>>> import numpy as np
>>> import numpy.linalg as la
>>> np.set_printoptions(suppress=True, linewidth=120)
>>> def tidy(a):
...     return np.round(a, 1) + 0
... 
>>> rng = np.random.default_rng(470428)
>>> W0 = np.triu(rng.random((8, 8)) < 0.3, 1).astype(int)
>>> W0 = W0 + W0.T
>>> W0
array([[0, 0, 1, 1, 1, 1, 0, 1],
       [0, 0, 0, 0, 0, 1, 0, 0],
       [1, 0, 0, 0, 1, 0, 1, 0],
       [1, 0, 0, 0, 0, 0, 1, 0],
       [1, 0, 1, 0, 0, 0, 0, 1],
       [1, 1, 0, 0, 0, 0, 1, 0],
       [0, 0, 1, 1, 0, 1, 0, 1],
       [1, 0, 0, 0, 1, 0, 1, 0]])
>>> [round(float(la.det(W0[:i, :i])), 2) + 0 for i in range(1, 9)]
[0.0, 0.0, 0.0, 0.0, 0.0, -1.0, 0.0, 0.0]
>>> tidy(la.eigvalsh(W0).min())
np.float64(-2.9)
>>> np.all(la.eigvalsh(W0) > 0)
np.False_
>>> vals, V = la.eigh(W0)
>>> np.abs(V[:, -1]).round(6).argmax()
np.int64(0)
>>> tidy(np.abs(V[:, -1]))
array([0.5, 0.1, 0.4, 0.3, 0.4, 0.3, 0.4, 0.4])
>>> tidy(la.eigvalsh(W0 @ W0))
array([ 0. ,  0. ,  0.3,  0.6,  1.4,  2.1,  8.4, 11.3])
>>> tidy(V.T @ V)
array([[1., 0., 0., 0., 0., 0., 0., 0.],
       [0., 1., 0., 0., 0., 0., 0., 0.],
       [0., 0., 1., 0., 0., 0., 0., 0.],
       [0., 0., 0., 1., 0., 0., 0., 0.],
       [0., 0., 0., 0., 1., 0., 0., 0.],
       [0., 0., 0., 0., 0., 1., 0., 0.],
       [0., 0., 0., 0., 0., 0., 1., 0.],
       [0., 0., 0., 0., 0., 0., 0., 1.]])
>>> tidy(la.eigvalsh(W0 + 4 * np.eye(8)))
array([1.1, 2.6, 3.2, 4. , 4. , 4.6, 5.2, 7.4])
>>> tidy(vals.sum()), np.trace(W0)
(np.float64(0.0), np.int64(0))
>>> tidy(la.svd(W0, compute_uv=False))
array([3.4, 2.9, 1.4, 1.2, 0.8, 0.6, 0. , 0. ])
